$ ipython --no-banner

In [1]: import numpy as np

In [2]: np.set_printoptions(suppress=True, linewidth=100)

In [3]: F = np.vander(np.arange(3) - 2, 4, increasing=True)

In [4]: F
Out[4]: 
array([[ 1, -2,  4, -8],
       [ 1, -1,  1, -1],
       [ 1,  0,  0,  0]])

In [5]: T = np.stack([F, 5 * F, F[::-1]])

In [6]: (T @ F.T).shape
Out[6]: (3, 3, 3)

In [7]: T.sum(axis=0)
Out[7]: 
array([[  7, -12,  24, -48],
       [  7,  -7,   7,  -7],
       [  7,  -2,   4,  -8]])

In [8]: T.shape
Out[8]: (3, 3, 4)

In [9]: B = F[0, 0] * F[1:] - np.outer(F[1:, 0], F[0])

In [10]: B
Out[10]: 
array([[ 0,  1, -3,  7],
       [ 0,  2, -4,  8]])

In [11]: np.linalg.matrix_rank(B), np.linalg.matrix_rank(F)
Out[11]: (np.int64(2), np.int64(3))

In [12]: np.round(np.linalg.norm(F, axis=0), 2)
Out[12]: array([1.73, 2.24, 4.12, 8.06])

In [13]: round(np.linalg.norm(F, "nuc"), 2)
Out[13]: np.float64(11.34)

In [14]: round(float(np.linalg.norm(F, 1)), 2), np.round(np.linalg.norm(F, np.inf), 2)
Out[14]: (9.0, np.float64(15.0))

In [15]: np.linalg.norm(F, axis=1).argmax()
Out[15]: np.int64(0)

In [16]: np.round(np.linalg.norm(F[0], 1), 2), round(float(np.linalg.norm(F[0], np.inf)), 2)
Out[16]: (np.float64(15.0), 8.0)

In [17]: f, g = F[0], F[1]

In [18]: f @ f
Out[18]: np.int64(85)

In [19]: f @ g
Out[19]: np.int64(15)

In [20]: p = (f @ g) / (f @ f) * f

In [21]: np.round(np.linalg.norm(f + g) ** 2 + np.linalg.norm(f - g) ** 2, 2)
Out[21]: np.float64(178.0)

In [22]: np.round((g - p) @ f, 2)
Out[22]: np.float64(-0.0)

In [23]: np.outer(f, g)
Out[23]: 
array([[ 1, -1,  1, -1],
       [-2,  2, -2,  2],
       [ 4, -4,  4, -4],
       [-8,  8, -8,  8]])

In [24]: np.linalg.matrix_rank(np.outer(f, g))
Out[24]: np.int64(1)

In [25]: W0 = np.loadtxt("mat.csv", delimiter=",")

In [26]: W0
Out[26]: 
array([[-3.,  0.,  2.],
       [ 0.,  0.,  0.],
       [ 5.,  0.,  0.]])

In [27]: left, sigma, Vt = np.linalg.svd(W0)

In [28]: sigma.round(2)
Out[28]: array([5.93, 1.69, 0.  ])

In [29]: B = left[:, :2] @ np.diag(sigma[:2]) @ Vt[:2]

In [30]: np.linalg.matrix_rank(W0, rtol=0.05)
Out[30]: np.int64(2)

In [31]: np.linalg.matrix_rank(B)
Out[31]: np.int64(2)

In [32]: np.allclose(W0, W0.T)
Out[32]: False

In [33]: (W0 - W0.T) / 2
Out[33]: 
array([[ 0. ,  0. , -1.5],
       [ 0. ,  0. ,  0. ],
       [ 1.5,  0. ,  0. ]])

In [34]: (W0 + W0.T) / 2
Out[34]: 
array([[-3. ,  0. ,  3.5],
       [ 0. ,  0. ,  0. ],
       [ 3.5,  0. ,  0. ]])

In [35]: W0 @ W0
Out[35]: 
array([[ 19.,   0.,  -6.],
       [  0.,   0.,   0.],
       [-15.,   0.,  10.]])

In [36]: np.round(np.sort(np.abs(np.linalg.eigvals(W0))), 2)
Out[36]: array([0., 2., 5.])

In [37]: np.linalg.determinant(W0)
Traceback (most recent call last):
  Cell In[37], line 1
    np.linalg.determinant(W0)
AttributeError: module 'numpy.linalg' has no attribute 'determinant'


In [38]: assert W0 == W0.T
Traceback (most recent call last):
  Cell In[38], line 1
    assert W0 == W0.T
ValueError: The truth value of an array with more than one element is ambiguous. Use a.any() or a.all()


In [39]: np.round(np.linalg.matrix_power(W0, 4), 2)
Out[39]: 
array([[ 451.,    0., -174.],
       [   0.,    0.,    0.],
       [-435.,    0.,  190.]])
